% python3 -q
>>> import numpy as np
>>> from numpy import linalg as LA
>>> np.set_printoptions(suppress=True, linewidth=100)
>>> arr = np.load("run9.npy")
>>> print(arr.round(2))
[[ 0.98 -0.11  0.08]
 [-0.11  0.35  0.47]
 [ 0.08  0.47  0.66]]
>>> Uu, sig, Vt = LA.svd(arr)
>>> np.argmax(sig[:-1] / (sig[1:] + 1e-6)) + 1
np.int64(2)
>>> sig.round(2) + 0
array([1., 1., 0.])
>>> other = Uu[:, :2] @ np.diag(sig[:2]) @ Vt[:2]
>>> round(float(LA.norm(arr - other, 2)), 2), round(sig[2], 2)
(0.0, np.float64(0.0))
>>> LA.matrix_rank(other)
np.int64(2)
>>> other.round(2)
array([[ 0.98, -0.11,  0.08],
       [-0.11,  0.35,  0.47],
       [ 0.08,  0.47,  0.66]])
>>> P = np.triu(np.array([[1, 0, 2], [2, 3, 2], [1, 1, 2]]), 1) + np.eye(3)
>>> other = P @ arr @ LA.inv(P)
>>> np.round(P @ arr - arr @ P, 2)
array([[ 0.16,  0.93, -0.42],
       [ 0.16,  0.93,  0.83],
       [ 0.  ,  0.  , -1.09]])
>>> LA.matrix_rank(other)
np.int64(2)
>>> round(float(LA.det(other)), 2)
-0.0
>>> print(round(float(np.abs(LA.eigvals(arr)).max()), 2))
1.0
>>> (arr - arr.T) / 2
array([[0., 0., 0.],
       [0., 0., 0.],
       [0., 0., 0.]])
>>> vec = np.array([2, -2, 1])
>>> np.round(np.eye(3) - arr, 2)
array([[ 0.02,  0.11, -0.08],
       [ 0.11,  0.65, -0.47],
       [-0.08, -0.47,  0.34]])
>>> np.round(arr @ vec, 2)
array([ 2.26, -0.46, -0.11])
>>> np.round(LA.eigvalsh(2 * arr - np.eye(3)), 2)
array([-1.,  1.,  1.])
>>> round(float((vec - arr @ vec) @ (arr @ vec)), 2)
-0.0
>>> np.round(arr @ arr @ vec, 2)
array([ 2.26, -0.46, -0.11])
>>> np.unique(arr.round(6), axis=0).shape
(3, 3)
>>> np.round(arr @ LA.pinv(arr) @ arr, 2)
array([[ 0.98, -0.11,  0.08],
       [-0.11,  0.35,  0.47],
       [ 0.08,  0.47,  0.66]])
>>> rng = np.random.default_rng(32)
>>> E = rng.normal(size=(19, 3))
>>> E = 5 * E / LA.norm(E, axis=1, keepdims=True)
>>> E.round(2)
array([[ 3.85,  3.18, -0.11],
       [ 1.59, -1.59, -4.47],
       [ 3.1 ,  0.88, -3.82],
       [-4.16, -2.43,  1.34],
       [ 4.64,  1.08, -1.51],
       [ 4.26, -2.02,  1.67],
       [-1.77, -3.2 ,  3.41],
       [-2.32,  0.86, -4.35],
       [-2.95, -1.91,  3.56],
       [ 4.22,  1.88, -1.92],
       [ 4.56,  1.37,  1.54],
       [-3.2 , -1.42,  3.57],
       [-4.47, -1.99,  1.03],
       [ 4.54,  0.79, -1.94],
       [-3.46,  2.78, -2.3 ],
       [-0.86,  4.92,  0.15],
       [-1.13, -2.48,  4.19],
       [ 3.22, -1.65, -3.45],
       [-0.42,  4.73,  1.57]])
>>> Xc = (E - E.mean(axis=0)) / E.std(axis=0)
>>> np.argwhere(np.abs(Xc) > 2)
array([], shape=(0, 2), dtype=int64)
>>> np.round(Xc.std(axis=0), 2)
array([1., 1., 1.])
>>> c = LA.lstsq(np.delete(Xc, 0, axis=1), Xc[:, 0])[0]
>>> c.round(2)
array([ 0.16, -0.32])
>>> round(1 - np.var(Xc[:, 0] - np.delete(Xc, 0, axis=1) @ c), 2)
np.float64(0.16)
>>> other = np.array([[3, 2, 1], [2, 3, 2], [-1, -3, 2]])
>>> feats = np.triu(other)
>>> feats
array([[3, 2, 1],
       [0, 3, 2],
       [0, 0, 2]])
>>> other = np.array([[-2, 0, -3], [-1, -2, 0]])
>>> W2 = np.kron(other, feats)
>>> W2
array([[-6, -4, -2,  0,  0,  0, -9, -6, -3],
       [ 0, -6, -4,  0,  0,  0,  0, -9, -6],
       [ 0,  0, -4,  0,  0,  0,  0,  0, -6],
       [-3, -2, -1, -6, -4, -2,  0,  0,  0],
       [ 0, -3, -2,  0, -6, -4,  0,  0,  0],
       [ 0,  0, -2,  0,  0, -4,  0,  0,  0]])
>>> print(np.round(LA.norm(W2, 2), 2), round(float(LA.norm(other, 2) * LA.norm(feats, 2)), 2))
17.4 17.4
>>> W2.shape
(6, 9)
>>> LA.matrix_rank(W2)
np.int64(6)
>>> P = np.triu(np.array([[1, 1, 0], [0, 3, 3], [3, 3, 3]]), 1) + np.eye(3)
>>> other = P @ feats @ LA.inv(P)
>>> np.round(LA.det(other), 2)
np.float64(18.0)
>>> np.trace(other), np.trace(feats)
(np.float64(8.0), np.int64(8))
>>> LA.matrix_rank(other)
np.int64(3)
>>> vec = np.array([-3, -5, 7])
>>> a = np.maximum(feats @ vec, 0)
>>> feats * (a > 1e-9)[:, None]
array([[0, 0, 0],
       [0, 0, 0],
       [0, 0, 2]])
>>> np.maximum(feats @ (3 * vec), 0)
array([ 0,  0, 42])
>>> np.maximum(feats @ vec, 0) - np.maximum(-feats @ vec, 0)
array([-12,  -1,  14])
>>> M = np.load("x.npy")
>>> M
array([[ 5,  5,  5,  5],
       [ 5, 10, 10, 10],
       [ 5, 10, 15, 15],
       [ 5, 10, 15, 20]])
>>> q, Rm = LA.qr(M)
>>> print(abs(Rm[0, 0]), round(float(LA.norm(M[:, 0])), 2))
10.0 10.0
>>> Rm.round(2)
array([[-10.  , -17.5 , -22.5 , -25.  ],
       [  0.  ,  -4.33,  -7.22,  -8.66],
       [  0.  ,   0.  ,  -4.08,  -6.12],
       [  0.  ,   0.  ,   0.  ,   3.54]])
>>> np.round(q.T @ q, 2) + 0
array([[1., 0., 0., 0.],
       [0., 1., 0., 0.],
       [0., 0., 1., 0.],
       [0., 0., 0., 1.]])
>>> np.round(np.abs(np.diag(Rm)), 2)
array([10.  ,  4.33,  4.08,  3.54])
>>> q.shape, Rm.shape
((4, 4), (4, 4))
>>> W0 = np.loadtxt("out13.csv", delimiter=",")
>>> W0
array([[ 1.6, -0.6, -0.4],
       [-0.5,  0.7,  1. ],
       [-0.5,  1. , -0.2],
       [ 0.3,  0.8, -1.2],
       [-0.9,  0.7, -0.2],
       [-0.6, -0.1,  0.4],
       [ 1. ,  0.9, -0.8],
       [ 0.8,  0.5,  0.5],
       [-1. , -0.3,  1.6],
       [ 0. ,  0.8, -1.2],
       [-0.4,  0.2,  1.6],
       [-1.4, -0.7, -0.2],
       [ 0. , -0.2,  0.3],
       [ 0.1,  0.6,  0.8],
       [ 0.3, -1.5, -1.6],
       [ 0.3,  0. ,  0.2],
       [-0.6,  2.7,  4.2],
       [ 0.2,  1.8, -0.2],
       [-0.5,  0.1, -1. ],
       [-2. , -1.7,  1.3],
       [ 1.8,  0.8, -0.4],
       [-0.5, -0.1,  1.1],
       [ 2. , -1. ,  0.5],
       [-1.1,  0.5,  0.2],
       [-0.5, -1.3,  1.5]])
>>> Xc = W0 - W0.mean(axis=0)
>>> Uu, sig, Vt = LA.svd(Xc, full_matrices=False)
>>> np.round(Vt[0] * np.sign(Vt[0, np.abs(Vt[0]).argmax()]), 2)
array([-0.42,  0.23,  0.88])
>>> np.round(np.abs(Vt[-1]), 2)
array([0.74, 0.47, 0.48])
>>> LA.matrix_rank(Xc)
np.int64(3)
>>> np.round(Xc.mean(axis=0), 2) + 0
array([0., 0., 0.])
>>> print(sig.round(2))
[6.43 5.05 3.93]
>>> np.abs(Uu[:, 0]).argmax()
np.int64(16)
>>> J = np.loadtxt("case15.csv", delimiter=",")
>>> print(J)
[[6. 9. 0. 0.]
 [0. 6. 7. 4.]
 [5. 2. 9. 9.]]
>>> def softmax(z):
...     e = np.exp(z - z.max(axis=-1, keepdims=True))
...     return e / e.sum(axis=-1, keepdims=True)
... 
>>> np.round(softmax(J[2] + -1), 2) + 0
array([0.01, 0.  , 0.5 , 0.5 ])
>>> np.round(softmax(J[2]), 2) + 0
array([0.01, 0.  , 0.5 , 0.5 ])
>>> S = J @ J.T / np.sqrt(4)
>>> print(np.round(softmax(S + np.triu(np.full(S.shape, -np.inf), 1)), 2) + 0)
[[1. 0. 0.]
 [0. 1. 0.]
 [0. 0. 1.]]
>>> np.round(softmax(S), 2) + 0
array([[1.  , 0.  , 0.  ],
       [0.  , 0.01, 0.99],
       [0.  , 0.  , 1.  ]])
>>> other = J / LA.norm(J, axis=1, keepdims=True)
>>> gram = other @ other.T
>>> np.argwhere(np.triu(np.abs(gram) > 0.95, 1))
array([], shape=(0, 2), dtype=int64)
>>> (gram - 2 * np.eye(3)).round(6).argmax(axis=1)
array([1, 2, 1])
>>> print(np.round(LA.norm(other, axis=1), 2))
[1. 1. 1.]
>>> gram.round(2)
array([[1.  , 0.5 , 0.32],
       [0.5 , 1.  , 0.8 ],
       [0.32, 0.8 , 1.  ]])
